$ python -q
>>> import numpy as np
>>> np.set_printoptions(suppress=True, linewidth=120)
>>> W0 = np.loadtxt("sample11.csv", delimiter=",")
>>> print(W0.round(2))
[[0.4  0.   0.2  0.4 ]
 [0.29 0.14 0.14 0.43]
 [0.12 0.12 0.5  0.25]
 [0.17 0.17 0.17 0.5 ]]
>>> # rows sum to 1
>>> np.round((W0 + W0.T) / 2, 2)
array([[0.4 , 0.14, 0.16, 0.28],
       [0.14, 0.14, 0.13, 0.3 ],
       [0.16, 0.13, 0.5 , 0.21],
       [0.28, 0.3 , 0.21, 0.5 ]])
>>> np.allclose(W0 @ W0.T, W0.T @ W0)
False
>>> print(np.allclose(W0, W0.T))
False
>>> np.round(np.linalg.matrix_power(W0, 2), 2)
array([[0.25, 0.09, 0.25, 0.41],
       [0.24, 0.11, 0.22, 0.43],
       [0.19, 0.12, 0.33, 0.35],
       [0.22, 0.13, 0.22, 0.43]])
>>> P = np.triu(np.array([[0, 0, 5, 2], [5, 4, 3, 1], [3, 4, 3, 0], [5, 4, 5, 1]]), 1) + np.eye(4)
>>> A2 = P @ W0 @ np.linalg.inv(P)
>>> print(np.round(P @ W0 - W0 @ P, 2))
[[ 0.96  0.96  0.83  1.45]
 [ 0.54  0.54 -0.19  0.54]
 [ 0.    0.   -1.   -0.38]
 [ 0.    0.   -1.33 -0.5 ]]
>>> np.linalg.matrix_rank(A2)
np.int64(4)
>>> f = np.array([1, -1, -2]) + 0.5
>>> K = np.eye(3) - 2 * np.outer(f, f) / (f @ f)
>>> K.round(2)
array([[ 0.05,  0.32,  0.95],
       [ 0.32,  0.89, -0.32],
       [ 0.95, -0.32,  0.05]])
>>> rng = np.random.default_rng(85)
>>> idx = rng.permutation(3)
>>> print(idx)
[0 2 1]
>>> A2 = K[idx][:, idx]
>>> np.round(np.linalg.det(A2), 2), round(np.linalg.det(K[idx]), 2)
(np.float64(-1.0), np.float64(1.0))
>>> print(np.allclose(A2, K))
False
